% python3 -q
>>> import numpy as np
>>> from numpy import linalg as LA
>>> np.set_printoptions(precision=3, suppress=True, linewidth=120, sign=" ")
>>> arr = np.load("w.npy")
>>> arr
array([[ 0.25 ,  0.25 ,  0.25 ,  0.   ,  0.25 ,  0.   ,  0.   ,  0.   ,  0.   ],
       [ 0.   ,  0.333,  0.333,  0.333,  0.   ,  0.   ,  0.   ,  0.   ,  0.   ],
       [ 0.   ,  0.333,  0.333,  0.333,  0.   ,  0.   ,  0.   ,  0.   ,  0.   ],
       [ 0.   ,  0.   ,  0.   ,  1.   ,  0.   ,  0.   ,  0.   ,  0.   ,  0.   ],
       [ 0.   ,  0.   ,  0.25 ,  0.   ,  0.25 ,  0.25 ,  0.25 ,  0.   ,  0.   ],
       [ 0.   ,  0.333,  0.   ,  0.   ,  0.   ,  0.333,  0.   ,  0.   ,  0.333],
       [ 0.   ,  0.   ,  0.   ,  0.   ,  0.   ,  0.   ,  1.   ,  0.   ,  0.   ],
       [ 0.   ,  0.25 ,  0.   ,  0.   ,  0.25 ,  0.   ,  0.   ,  0.5  ,  0.   ],
       [ 0.   ,  0.2  ,  0.2  ,  0.2  ,  0.   ,  0.2  ,  0.   ,  0.   ,  0.2  ]])
>>> # rows sum to 1
>>> vec = np.array([-2, 1, 1, -1, -1, -1, 1, -1, 1])
>>> (arr * vec).sum(axis=1)
array([-0.25 ,  0.333,  0.333, -1.   ,  0.   ,  0.333,  1.   , -0.5  ,  0.2  ])
>>> arr @ np.eye(9)[4]
array([ 0.25,  0.  ,  0.  ,  0.  ,  0.25,  0.  ,  0.  ,  0.25,  0.  ])
>>> np.einsum("ij,j->i", arr, vec)
array([-0.25 ,  0.333,  0.333, -1.   ,  0.   ,  0.333,  1.   , -0.5  ,  0.2  ])
